>>> import numpy as np
>>> import numpy.linalg as la
>>> np.set_printoptions(precision=2, suppress=True, linewidth=200)
>>> def rnd(a):
...     return np.round(a, 2) + 0
... 
>>> J = np.load("case3.npy")
>>> rnd(J)
array([[-0.23,  0.02, -0.84,  0.43,  0.04, -0.18, -0.15,  0.  ,  0.05],
       [-0.3 , -0.07,  0.05, -0.26,  0.45, -0.25, -0.06,  0.65,  0.37],
       [ 0.57,  0.13,  0.07,  0.34, -0.34, -0.19,  0.08,  0.26,  0.56],
       [-0.45,  0.38, -0.1 , -0.09, -0.37,  0.44,  0.47,  0.15,  0.23],
       [-0.08, -0.7 , -0.17, -0.36, -0.53, -0.22,  0.13,  0.03,  0.06],
       [ 0.19,  0.26, -0.14, -0.18, -0.33,  0.06, -0.33,  0.58, -0.53],
       [-0.49, -0.07,  0.42,  0.38, -0.34, -0.02, -0.55,  0.  ,  0.1 ],
       [ 0.19, -0.09, -0.23, -0.31,  0.05,  0.59, -0.52, -0.12,  0.41],
       [-0.08,  0.52, -0.06, -0.47, -0.17, -0.52, -0.21, -0.37,  0.17]])
>>> r0 = np.array([3, 3, -2, -2, -1, 0, 0, -2, 2])
>>> out = J + np.outer(r0, np.eye(9)[1])
>>> rnd(la.det(out) / la.det(J)), rnd(1 + la.solve(J, r0)[1])
(np.float64(1.71), np.float64(1.71))
>>> out = J / la.norm(J, axis=1, keepdims=True)
>>> cov = out @ out.T
>>> np.degrees(np.arccos(np.clip(cov[2, 5], -1, 1)))
np.float64(90.0)
>>> rnd(cov[2])
array([0., 0., 1., 0., 0., 0., 0., 0., 0.])
>>> out = la.inv(J)
>>> rnd(la.det(J) * out)
array([[-0.23, -0.3 ,  0.57, -0.45, -0.08,  0.19, -0.49,  0.19, -0.08],
       [ 0.02, -0.07,  0.13,  0.38, -0.7 ,  0.26, -0.07, -0.09,  0.52],
       [-0.84,  0.05,  0.07, -0.1 , -0.17, -0.14,  0.42, -0.23, -0.06],
       [ 0.43, -0.26,  0.34, -0.09, -0.36, -0.18,  0.38, -0.31, -0.47],
       [ 0.04,  0.45, -0.34, -0.37, -0.53, -0.33, -0.34,  0.05, -0.17],
       [-0.18, -0.25, -0.19,  0.44, -0.22,  0.06, -0.02,  0.59, -0.52],
       [-0.15, -0.06,  0.08,  0.47,  0.13, -0.33, -0.55, -0.52, -0.21],
       [ 0.  ,  0.65,  0.26,  0.15,  0.03,  0.58,  0.  , -0.12, -0.37],
       [ 0.05,  0.37,  0.56,  0.23,  0.06, -0.53,  0.1 ,  0.41,  0.17]])
>>> rnd(la.inv(out))
array([[-0.23,  0.02, -0.84,  0.43,  0.04, -0.18, -0.15,  0.  ,  0.05],
       [-0.3 , -0.07,  0.05, -0.26,  0.45, -0.25, -0.06,  0.65,  0.37],
       [ 0.57,  0.13,  0.07,  0.34, -0.34, -0.19,  0.08,  0.26,  0.56],
       [-0.45,  0.38, -0.1 , -0.09, -0.37,  0.44,  0.47,  0.15,  0.23],
       [-0.08, -0.7 , -0.17, -0.36, -0.53, -0.22,  0.13,  0.03,  0.06],
       [ 0.19,  0.26, -0.14, -0.18, -0.33,  0.06, -0.33,  0.58, -0.53],
       [-0.49, -0.07,  0.42,  0.38, -0.34, -0.02, -0.55,  0.  ,  0.1 ],
       [ 0.19, -0.09, -0.23, -0.31,  0.05,  0.59, -0.52, -0.12,  0.41],
       [-0.08,  0.52, -0.06, -0.47, -0.17, -0.52, -0.21, -0.37,  0.17]])
>>> rnd(la.det(J) * la.det(out))
np.float64(1.0)
>>> (np.abs(out) > 1e-9).astype(int)
array([[1, 1, 1, 1, 1, 1, 1, 1, 1],
       [1, 1, 1, 1, 1, 1, 1, 1, 1],
       [1, 1, 1, 1, 1, 1, 1, 1, 1],
       [1, 1, 1, 1, 1, 1, 1, 1, 1],
       [1, 1, 1, 1, 1, 1, 1, 1, 1],
       [1, 1, 1, 1, 1, 1, 1, 1, 1],
       [1, 1, 1, 1, 1, 1, 1, 1, 1],
       [1, 1, 1, 1, 1, 1, 1, 1, 1],
       [1, 1, 1, 1, 1, 1, 1, 1, 1]])
>>> W0 = np.loadtxt("sample5.csv", delimiter=",")
>>> W0
array([[-11.06,   3.74,   7.29,  -5.63,  -8.43],
       [ -9.64,   2.01,   7.84,  -4.7 ,  -8.47],
       [ -9.21,   3.43,   5.48,  -5.3 , -10.08],
       [ -8.71,   3.06,   8.27,  -5.29, -10.19],
       [ -9.01,   0.28,   6.6 ,  -5.73,  -8.64],
       [ -9.83,   2.75,   7.64,  -7.28,  -9.25],
       [ -7.47,   2.62,   6.02,  -6.48,  -9.13],
       [ -9.01,   1.65,   6.99,  -7.34,  -9.01],
       [ -9.3 ,   3.48,   6.4 ,  -3.96,  -9.65],
       [ -8.19,   3.91,   5.22,  -5.12,  -8.59],
       [ -8.49,   3.1 ,   5.3 ,  -5.6 , -10.31],
       [ -9.6 ,   3.93,   3.37,  -5.69,  -9.37],
       [ -9.24,   4.43,   6.41,  -5.78,  -9.35],
       [ -9.34,   3.12,   8.89,  -6.64,  -9.88],
       [ -9.31,   3.64,   5.97,  -6.91,  -9.53],
       [ -9.66,   2.89,   6.06,  -7.37, -10.92],
       [ -9.18,   1.24,   6.87,  -5.45,  -8.3 ],
       [-10.31,   4.23,   5.04,  -3.4 ,  -8.01],
       [ -8.36,   2.85,   7.98,  -3.91,  -9.74],
       [ -8.8 ,   0.66,   5.96,  -6.68,  -8.95],
       [ -6.48,   1.28,   7.36,  -7.13,  -9.18],
       [ -8.1 ,   2.89,   6.08,  -6.54,  -8.75]])
>>> Xc = (W0 - W0.mean(axis=0)) / W0.std(axis=0)
>>> np.argwhere(np.abs(Xc) > 2)
array([[ 0,  0],
       [ 4,  1],
       [11,  2],
       [15,  4],
       [17,  3],
       [20,  0]])
>>> coef = la.lstsq(np.delete(Xc, 1, axis=1), Xc[:, 1])[0]
>>> rnd(coef)
array([-0.31, -0.28,  0.31, -0.34])
>>> np.abs(coef).argmax()
np.int64(3)
>>> rnd(1 - np.var(Xc[:, 1] - np.delete(Xc, 1, axis=1) @ coef))
np.float64(0.37)
>>> r0, r1 = W0[6], W0[12]
>>> rnd(r0 @ r0)
np.float64(224.25)
>>> rnd(r0 @ r1)
np.float64(242.04)
>>> p = (r0 @ r1) / (r0 @ r0) * r0
>>> rnd(r1 - p)
array([-1.18,  1.6 , -0.09,  1.21,  0.5 ])
>>> rnd((r1 - p) @ r0)
np.float64(0.0)
>>> rnd(p)
array([-8.06,  2.83,  6.5 , -6.99, -9.85])
>>> rnd(la.norm(r0 + r1) ** 2 + la.norm(r0 - r1) ** 2)
np.float64(982.35)
>>> la.matrix_rank(np.outer(r0, r1))
np.int64(1)
>>> out = np.array([[1, 4, 3], [-1, 8, -8], [-4, -6, -3], [-2, 4, 7], [7, -1, 5]])
>>> W2 = np.array([[3, 5, 4, 2, 0, 4, 4, 0, 5],
...     [0, 4, 4, 1, 3, 0, 2, 5, 4],
...     [5, 2, 0, 3, 1, 4, 4, 1, 1]])
>>> rng = np.random.default_rng(13)
>>> F = out @ W2 + 0.05 * rng.normal(size=(5, 9))
>>> rnd(F)
array([[ 18.09,  26.85,  20.05,  15.  ,  15.07,  16.02,  24.09,  23.  ,  23.97],
       [-42.97,  11.02,  27.98, -18.01,  16.04, -35.96, -20.02,  31.98,  18.91],
       [-26.92, -50.01, -39.93, -22.98, -20.9 , -27.92, -39.98, -32.93, -47.05],
       [ 29.06,  19.93,   8.02,  21.05,  19.01,  19.98,  27.96,  26.98,  13.05],
       [ 46.04,  40.99,  23.94,  28.03,   1.93,  47.97,  45.96,   0.04,  36.01]])
>>> la.matrix_rank(F, rtol=0.1)
np.int64(3)
>>> np.argsort(-la.norm(F, axis=0).round(6), kind="stable")[:3]
array([0, 6, 1])
>>> [round(float(x), 2) for x in la.svd(F, compute_uv=False)[:3]]
[168.12, 87.44, 29.42]
>>> T = np.stack([F, -1 * F, F[::-1]])
>>> (T @ F.T).shape
(3, 5, 5)
>>> la.matrix_rank(T.reshape(3, -1))
np.int64(2)
>>> la.matrix_rank(T)
array([5, 5, 5])
>>> rnd(np.einsum("bij,cij->bc", T, T))
array([[ 36775.19, -36775.19,  20571.04],
       [-36775.19,  36775.19, -20571.04],
       [ 20571.04, -20571.04,  36775.19]])
>>> T.shape
(3, 5, 9)
>>> U, sig, Vt = la.svd(F)
>>> np.argmax(sig[:-1] / (sig[1:] + 1e-6)) + 1
np.int64(3)
>>> out = U[:, :3] @ np.diag(sig[:3]) @ Vt[:3]
>>> rnd(la.norm(F - out, 2)), rnd(sig[3])
(np.float64(0.18), np.float64(0.18))
>>> r0, r1 = F[3], F[1]
>>> rnd(r0 @ r0)
np.float64(4190.09)
>>> rnd(r0 @ r1)
np.float64(-1048.01)
>>> p = (r0 @ r1) / (r0 @ r0) * r0
>>> rnd(r1 - p)
array([-35.7 ,  16.01,  29.99, -12.75,  20.79, -30.97, -13.03,  38.73,  22.17])
>>> rnd(p)
array([-7.27, -4.98, -2.01, -5.27, -4.76, -5.  , -6.99, -6.75, -3.26])
>>> la.matrix_rank(np.outer(r0, r1))
np.int64(1)
>>> X = np.load("data.npy")
>>> X
array([[0, 2, 2, 2, 0, 2, 2, 0, 2, 2, 1, 0, 0],
       [0, 0, 2, 2, 2, 0, 2, 2, 0, 2, 2, 1, 0],
       [0, 0, 0, 2, 2, 2, 0, 2, 2, 0, 2, 2, 1],
       [1, 0, 0, 0, 2, 2, 2, 0, 2, 2, 0, 2, 2],
       [2, 1, 0, 0, 0, 2, 2, 2, 0, 2, 2, 0, 2],
       [2, 2, 1, 0, 0, 0, 2, 2, 2, 0, 2, 2, 0],
       [0, 2, 2, 1, 0, 0, 0, 2, 2, 2, 0, 2, 2],
       [2, 0, 2, 2, 1, 0, 0, 0, 2, 2, 2, 0, 2],
       [2, 2, 0, 2, 2, 1, 0, 0, 0, 2, 2, 2, 0],
       [0, 2, 2, 0, 2, 2, 1, 0, 0, 0, 2, 2, 2],
       [2, 0, 2, 2, 0, 2, 2, 1, 0, 0, 0, 2, 2],
       [2, 2, 0, 2, 2, 0, 2, 2, 1, 0, 0, 0, 2],
       [2, 2, 2, 0, 2, 2, 0, 2, 2, 1, 0, 0, 0]])
>>> O, vecs = la.qr(X[:, :5])[0], la.qr(X[:, 5:])[0]
>>> sig = la.svd(O.T @ vecs, compute_uv=False)
>>> (sig > 0.9).sum()
np.int64(1)
>>> rnd(sig)
array([0.9 , 0.38, 0.27, 0.24, 0.16])
>>> rnd(la.norm(O @ O.T - vecs @ vecs.T, 2))
np.float64(1.0)
>>> M = np.load("m.npy")
>>> M
array([[-0.64,  0.38, -0.65,  0.07, -1.67,  0.07,  0.66, -0.19, -0.02,  1.08,  0.23,  0.56],
       [ 1.1 , -0.29,  1.79, -0.24,  2.86, -0.24, -0.68,  0.34, -0.75, -1.49, -0.49, -1.48],
       [-0.39, -0.91,  0.04,  0.12, -4.03, -0.77, -1.81,  0.71,  1.7 ,  1.84, -1.12,  0.31],
       [-0.07,  0.91, -0.16, -0.27, -0.2 ,  0.68,  1.39, -0.6 , -1.45, -0.14,  0.7 ,  0.2 ],
       [-0.6 , -2.57,  0.65,  1.1 , -4.1 , -2.15, -5.12,  2.43,  6.17,  2.7 , -3.29, -0.02],
       [-2.31, -0.54, -2.55,  1.48,  0.25,  0.51,  0.58,  0.68,  2.4 ,  0.66,  0.52,  1.43],
       [ 1.28,  0.61,  0.14, -1.07,  1.38,  1.16,  1.12, -1.55, -3.43, -2.68,  1.51, -0.2 ],
       [-0.99, -0.88, -0.73,  0.65, -2.51, -0.64, -1.51,  0.79,  2.74,  1.65, -0.97,  0.66],
       [ 1.37,  3.48, -0.13, -1.35,  6.79,  2.67,  5.65, -3.09, -6.63, -4.33,  3.53, -0.3 ],
       [ 1.13,  2.12, -0.5 , -0.97,  5.96,  2.35,  4.59, -2.26, -5.82, -4.05,  3.35, -0.14],
       [ 2.26,  1.6 ,  1.27, -1.52,  4.13,  1.28,  2.43, -1.88, -5.1 , -3.42,  1.86, -0.99],
       [-0.58, -1.63, -0.11,  0.71, -2.9 , -0.83, -2.48,  1.47,  2.98,  1.53, -1.41,  0.31],
       [ 0.33, -0.63,  0.59, -0.04,  0.33, -0.17, -0.67,  0.39, -0.21, -0.43, -0.22, -0.51],
       [-2.21, -1.72, -1.82,  1.37, -5.74, -0.81, -2.67,  1.54,  5.1 ,  3.15, -1.54,  1.65],
       [-0.42, -0.62, -0.57,  0.42,  0.09,  0.04, -0.72,  0.25,  1.13, -0.29, -0.12,  0.28],
       [ 1.01, -0.79,  1.97, -0.48, -2.63, -1.37, -2.23,  0.85,  0.74,  1.46, -1.71, -0.97],
       [-0.41,  0.09,  0.13,  0.07, -2.3 , -0.47, -0.52,  0.24,  1.02,  1.52, -0.72,  0.18],
       [-1.29, -0.89, -1.24,  1.05,  0.41, -0.23, -0.39,  0.94,  2.18,  0.7 , -0.16,  0.59],
       [-1.58, -2.76, -0.19,  1.47, -5.32, -1.99, -4.87,  2.59,  6.58,  3.41, -3.08,  0.5 ],
       [ 0.81,  1.32,  0.65, -0.8 ,  1.18,  0.65,  1.78, -1.06, -2.73, -0.92,  0.92, -0.38],
       [ 1.44, -1.25,  3.09, -0.35,  0.12, -1.72, -3.19,  1.25,  1.15,  0.24, -2.3 , -2.06],
       [ 0.3 , -1.36,  1.08, -0.17, -6.29, -1.27, -4.  ,  0.92,  2.93,  2.12, -2.49, -0.02],
       [-2.25, -1.81, -1.81,  1.53, -4.26, -1.15, -2.12,  1.85,  4.95,  3.38, -1.34,  1.44],
       [ 0.18,  0.17, -0.2 , -0.09,  1.1 ,  0.27,  0.85, -0.16, -0.99, -0.46,  0.61,  0.  ],
       [ 1.09,  1.51,  0.67, -1.18,  0.46,  0.63,  1.91, -1.46, -3.43, -0.89,  1.08, -0.34],
       [-0.42,  0.06, -0.75,  0.12, -0.51,  0.25,  0.43, -0.14,  0.01,  0.22,  0.37,  0.51],
       [-0.09, -1.05,  0.2 , -0.03, -3.92, -1.02, -2.15,  0.67,  1.9 ,  1.84, -1.23,  0.27],
       [ 1.63,  2.36,  0.95, -1.31,  6.81,  1.76,  4.41, -2.11, -6.33, -3.81,  2.75, -1.23],
       [ 0.11, -0.56, -0.22,  0.03, -2.37, -0.37, -1.48,  0.16,  1.41,  0.57, -0.68,  0.46],
       [ 0.11,  0.26, -0.2 , -0.13,  2.31,  0.77,  1.22, -0.52, -1.77, -1.59,  1.1 , -0.2 ],
       [ 0.75, -0.45,  0.82, -0.25,  0.3 , -0.28, -0.97,  0.13, -0.18, -0.61, -0.43, -0.59],
       [ 0.21,  0.45,  0.07, -0.41, -1.7 ,  0.17,  0.14, -0.5 , -0.6 ,  0.29,  0.06,  0.21],
       [ 1.43,  2.01, -0.03, -1.24,  6.2 ,  2.45,  4.02, -2.49, -6.21, -4.82,  3.16, -0.59],
       [-1.65,  0.52, -2.63,  0.55, -1.48,  1.42,  1.66, -0.6 , -0.02,  0.06,  1.36,  1.79],
       [ 0.73,  0.17,  0.83, -0.29,  3.21,  0.42,  0.89, -0.11, -1.99, -1.68,  0.64, -0.92],
       [ 0.23, -1.86,  1.45,  0.4 , -2.65, -1.86, -3.68,  1.8 ,  3.31,  1.9 , -2.51, -0.76],
       [-0.81,  0.83, -1.5 ,  0.09, -2.44,  0.46,  0.7 , -0.69,  0.71,  1.02,  0.31,  1.35],
       [-0.53, -0.32, -0.53,  0.47,  0.39, -0.24, -0.48,  0.26,  1.46,  0.24, -0.29,  0.25],
       [-0.53, -0.03, -0.53,  0.07, -1.71, -0.29,  0.57,  0.31,  0.11,  1.59,  0.17,  0.54],
       [ 0.6 , -0.41,  1.08, -0.3 , -1.78, -0.93, -1.34,  0.4 ,  0.61,  1.02, -1.01, -0.44],
       [-0.02, -0.04,  0.05,  0.01, -0.99, -0.29, -0.29,  0.17,  0.47,  0.73, -0.35,  0.09],
       [-0.61, -1.02,  0.17,  0.65, -1.01, -1.26, -1.55,  1.24,  2.6 ,  1.79, -1.26, -0.08],
       [-0.33, -2.17,  0.13,  0.79, -1.36, -1.14, -3.48,  1.52,  3.55,  0.61, -1.8 , -0.18]])
>>> M @ M
Traceback (most recent call last):
  File "<python-input-69>", line 1, in <module>
    M @ M
    ~~^~~
ValueError: matmul: Input operand 1 has a mismatch in its core dimension 0, with gufunc signature (n?,k),(k,m?)->(n?,m?) (size 43 is different from 12)
>>> cov = M.T @ M
>>> np.allclose(cov, cov.T)
True
>>> rnd(la.eigvalsh(cov)[::-1])
array([1538.01,  157.49,   75.22,   14.4 ,    3.36,    1.  ,    0.27,    0.05,    0.01,    0.  ,    0.  ,    0.  ])
>>> rnd(np.trace(cov)), rnd((M ** 2).sum())
(np.float64(1789.83), np.float64(1789.83))
>>> (M @ M.T).shape
(43, 43)
>>> rnd(la.svd(M, compute_uv=False) ** 2)
array([1538.01,  157.49,   75.22,   14.4 ,    3.36,    1.  ,    0.27,    0.05,    0.01,    0.  ,    0.  ,    0.  ])
>>> rnd(np.diag(cov))
array([ 49.19,  77.24,  53.39,  26.22, 443.64,  57.2 , 256.24,  70.8 , 438.23, 177.89, 112.34,  27.44])
>>> la.matrix_rank(cov)
np.int64(12)
